% python3 -q
>>> import numpy as np
>>> np.set_printoptions(suppress=True, linewidth=200)
>>> rd = lambda a: np.round(a, 1) + 0
>>> F = np.minimum.outer(np.arange(1, 11), np.arange(1, 11)) * -3
>>> F
array([[ -3,  -3,  -3,  -3,  -3,  -3,  -3,  -3,  -3,  -3],
       [ -3,  -6,  -6,  -6,  -6,  -6,  -6,  -6,  -6,  -6],
       [ -3,  -6,  -9,  -9,  -9,  -9,  -9,  -9,  -9,  -9],
       [ -3,  -6,  -9, -12, -12, -12, -12, -12, -12, -12],
       [ -3,  -6,  -9, -12, -15, -15, -15, -15, -15, -15],
       [ -3,  -6,  -9, -12, -15, -18, -18, -18, -18, -18],
       [ -3,  -6,  -9, -12, -15, -18, -21, -21, -21, -21],
       [ -3,  -6,  -9, -12, -15, -18, -21, -24, -24, -24],
       [ -3,  -6,  -9, -12, -15, -18, -21, -24, -27, -27],
       [ -3,  -6,  -9, -12, -15, -18, -21, -24, -27, -30]])
>>> # equal to its transpose
>>> w, V = np.linalg.eigh(F)
>>> x0 = np.array([0, 2, 3, 2, 3, 5, 2, 0, 5, 3])
>>> rd(x0 @ F @ x0 / (x0 @ x0)), rd(w[0]), rd(w[-1])
(np.float64(-99.9), np.float64(-134.3), np.float64(-0.8))
>>> x0 @ F @ x0
np.int64(-8895)
>>> W = np.array([[0, 0],
...     [0, 2],
...     [2, 2],
...     [2, 3],
...     [2, 2],
...     [3, 2],
...     [0, 0],
...     [0, 2],
...     [3, 3],
...     [3, 2]])
>>> c = np.array([1, 1])
>>> H = np.maximum(F @ W + c, 0)
>>> np.linalg.matrix_rank(H)
np.int64(0)
>>> H
array([[0, 0],
       [0, 0],
       [0, 0],
       [0, 0],
       [0, 0],
       [0, 0],
       [0, 0],
       [0, 0],
       [0, 0],
       [0, 0]])
>>> (H > 0).mean(axis=0)
array([0., 0.])
>>> basis = np.array([[0, -1], [0, 0]])
>>> W @ basis
array([[ 0,  0],
       [ 0,  0],
       [ 0, -2],
       [ 0, -2],
       [ 0, -2],
       [ 0, -3],
       [ 0,  0],
       [ 0,  0],
       [ 0, -3],
       [ 0, -3]])
>>> (H @ basis).round(6).argmax(axis=1)
array([0, 0, 0, 0, 0, 0, 0, 0, 0, 0])
>>> H @ basis
array([[0, 0],
       [0, 0],
       [0, 0],
       [0, 0],
       [0, 0],
       [0, 0],
       [0, 0],
       [0, 0],
       [0, 0],
       [0, 0]])
>>> M2 = F / np.sqrt((F ** 2).mean(axis=1, keepdims=True))
>>> rd(M2[3])
array([-0.3, -0.6, -0.8, -1.1, -1.1, -1.1, -1.1, -1.1, -1.1, -1.1])
>>> J = np.loadtxt("m.csv", delimiter=",")
>>> J
array([[ 9.,  0., 20.,  0., 14.,  6.,  5.,  0.,  6.,  5.,  0.],
       [ 9., 14.,  0., 18.,  0.,  0., 13., 21.,  0.,  1., 17.],
       [ 9.,  0.,  6.,  8.,  2.,  2.,  9.,  5.,  2.,  3.,  1.],
       [ 9.,  0., 20.,  0., 14.,  6.,  5.,  0.,  6.,  5.,  0.],
       [ 9., 14.,  0., 18.,  0.,  0., 13., 21.,  0.,  1., 17.],
       [ 9.,  7.,  0., 13.,  0.,  0., 11., 13.,  0.,  2.,  9.],
       [ 9.,  0., 13.,  3.,  8.,  4.,  7.,  0.,  4.,  4.,  0.],
       [ 9.,  7.,  0., 13.,  0.,  0., 11., 13.,  0.,  2.,  9.],
       [ 9., 14.,  0., 18.,  0.,  0., 13., 21.,  0.,  1., 17.],
       [ 9.,  0.,  6.,  8.,  2.,  2.,  9.,  5.,  2.,  3.,  1.],
       [ 9., 14.,  0., 18.,  0.,  0., 13., 21.,  0.,  1., 17.],
       [ 9., 14.,  0., 18.,  0.,  0., 13., 21.,  0.,  1., 17.],
       [ 9.,  7.,  0., 13.,  0.,  0., 11., 13.,  0.,  2.,  9.],
       [ 9.,  0.,  6.,  8.,  2.,  2.,  9.,  5.,  2.,  3.,  1.],
       [ 9.,  7.,  0., 13.,  0.,  0., 11., 13.,  0.,  2.,  9.],
       [ 9.,  0.,  6.,  8.,  2.,  2.,  9.,  5.,  2.,  3.,  1.],
       [ 9.,  0., 13.,  3.,  8.,  4.,  7.,  0.,  4.,  4.,  0.],
       [ 9.,  0., 13.,  3.,  8.,  4.,  7.,  0.,  4.,  4.,  0.]])
>>> # row 3 repeats row 0
>>> np.abs(np.diag(np.linalg.qr(J)[1])) > 1e-9
array([ True,  True,  True,  True,  True, False, False, False, False, False, False])
>>> np.allclose(J[:-1].T @ np.linalg.lstsq(J[:-1].T, J[-1])[0], J[-1])
True
>>> r0 = np.array([1, 3])
>>> np.correlate(J[6], J[5], "full")
array([ 81.,  18., 117., 170., 177., 221., 253., 268., 176., 411., 205., 247., 286., 218., 100., 137., 115.,  28.,  64.,  36.,   0.])
>>> np.cross(J[6, :3], J[5, :3])
array([-91., 117.,  63.])
>>> [round(float(x), 1) for x in np.linalg.svd(J, compute_uv=False)[:3]]
[105.3, 54.2, 16.2]
>>> np.argsort(-np.linalg.norm(J, axis=0).round(6), kind="stable")[:3]
array([7, 3, 6])
>>> x0 = np.array([1, -2, 2, -2, 2, 1, -1, 1, 3, 3, -1])
>>> J @ np.ones(11)
array([65., 93., 47., 65., 93., 64., 52., 64., 93., 47., 93., 93., 64., 47., 64., 47., 52., 52.])
>>> np.einsum("ij,j->i", J, x0)
array([111., -61.,  21., 111., -61., -32.,  66., -32., -61.,  21., -61., -61., -32.,  21., -32.,  21.,  66.,  66.])
>>> np.sign((J @ x0).round(6))
array([ 1., -1.,  1.,  1., -1., -1.,  1., -1., -1.,  1., -1., -1., -1.,  1., -1.,  1.,  1.,  1.])
>>> (J * x0).sum(axis=1)
array([111., -61.,  21., 111., -61., -32.,  66., -32., -61.,  21., -61., -61., -32.,  21., -32.,  21.,  66.,  66.])
>>> arr = np.load("block15.npy")
>>> arr
array([[  5,  -7,  -2,  -2,  -6,  -4,  -2,  -3,  -8,   8,   5,  -1,   0,  -7],
       [ -7,  28,  13,  10,   6,   9,   9,   0,   2,  -8, -23,  -1, -13,  -2],
       [ -2,  13,  17,   5,   9,   7,  11,  -9,   2,   1, -14,  10, -15,  -2],
       [ -2,  10,   5,  18,  -1,   3,  -4,  -5,  -7,  -3, -15,  -7,  -6,   0],
       [ -6,   6,   9,  -1,  14,   7,   8,  -1,  15,  -8,  -5,  11,  -4,  11],
       [ -4,   9,   7,   3,   7,   5,   5,  -1,   6,  -5,  -8,   4,  -5,   4],
       [ -2,   9,  11,  -4,   8,   5,  11,  -3,   6,   0,  -6,  10,  -9,  -1],
       [ -3,   0,  -9,  -5,  -1,  -1,  -3,  10,   6,  -7,   5,  -5,   9,   5],
       [ -8,   2,   2,  -7,  15,   6,   6,   6,  22, -13,   2,  10,   4,  17],
       [  8,  -8,   1,  -3,  -8,  -5,   0,  -7, -13,  14,   5,   1,  -4, -13],
       [  5, -23, -14, -15,  -5,  -8,  -6,   5,   2,   5,  23,   1,  14,   2],
       [ -1,  -1,  10,  -7,  11,   4,  10,  -5,  10,   1,   1,  15,  -6,   4],
       [  0, -13, -15,  -6,  -4,  -5,  -9,   9,   4,  -4,  14,  -6,  15,   7],
       [ -7,  -2,  -2,   0,  11,   4,  -1,   5,  17, -13,   2,   4,   7,  18]])
>>> w, V = np.linalg.eigh(arr)
>>> rd(w)
array([ 0. ,  0. ,  0. ,  0. ,  0. ,  0. ,  0. ,  0. ,  0. ,  0. , 16.6, 41.5, 67.1, 89.8])
>>> rd(w.sum()), np.trace(arr)
(np.float64(215.0), np.int64(215))
>>> K = np.loadtxt("case19.csv", delimiter=",")
>>> K
array([[13.,  4.,  4., 20., 12.,  0.],
       [ 4., -2.,  1.,  5.,  3.,  0.],
       [ 4.,  1., -2.,  5.,  3.,  0.],
       [20.,  5.,  5., 22., 15.,  0.],
       [12.,  3.,  3., 15.,  6.,  0.],
       [ 0.,  0.,  0.,  0.,  0., -3.]])
>>> U, s, Vt = np.linalg.svd(J)
>>> rd(s)
array([105.3,  54.2,  16.2,   2.7,   2.1,   0. ,   0. ,   0. ,   0. ,   0. ,   0. ])
>>> M2 = U[:, :5] @ np.diag(s[:5]) @ Vt[:5]
>>> rd(np.linalg.norm(J - M2, 2)), rd(s[5])
(np.float64(0.0), np.float64(0.0))
>>> np.linalg.matrix_rank(M2)
np.int64(5)
>>> w, V = np.linalg.eigvalsh(K)
Traceback (most recent call last):
  File "<python-input-49>", line 1, in <module>
    w, V = np.linalg.eigvalsh(K)
    ^^^^
ValueError: too many values to unpack (expected 2)
>>> w, V = np.linalg.eigh(K)
>>> np.unique(w.round(6) + 0, return_counts=True)[1]
array([5, 1])
>>> rd(np.abs(V[:, -1]))
array([0.6, 0.1, 0.1, 0.7, 0.4, 0. ])
>>> rd(np.linalg.eigvalsh(K + 2 * np.eye(6)))
array([-1., -1., -1., -1., -1., 51.])
>>> np.abs(V[:, -1]).round(6).argmax()
np.int64(3)
>>> rd(V.T @ V)
array([[1., 0., 0., 0., 0., 0.],
       [0., 1., 0., 0., 0., 0.],
       [0., 0., 1., 0., 0., 0.],
       [0., 0., 0., 1., 0., 0.],
       [0., 0., 0., 0., 1., 0.],
       [0., 0., 0., 0., 0., 1.]])
>>> ang = np.radians(60)
>>> R = np.eye(14)
>>> R[10, 10] = R[0, 0] = np.cos(ang)
>>> R[10, 0], R[0, 10] = -np.sin(ang), np.sin(ang)
>>> M2 = arr @ R.T
>>> np.allclose(np.linalg.norm(arr, axis=1), np.linalg.norm(M2, axis=1))
True
>>> rd(np.linalg.svd(arr, compute_uv=False)), rd(np.linalg.svd(M2, compute_uv=False))
(array([89.8, 67.1, 41.5, 16.6,  0. ,  0. ,  0. ,  0. ,  0. ,  0. ,  0. ,  0. ,  0. ,  0. ]), array([89.8, 67.1, 41.5, 16.6,  0. ,  0. ,  0. ,  0. ,  0. ,  0. ,  0. ,  0. ,  0. ,  0. ]))
>>> np.allclose(arr @ arr.T, M2 @ M2.T)
True
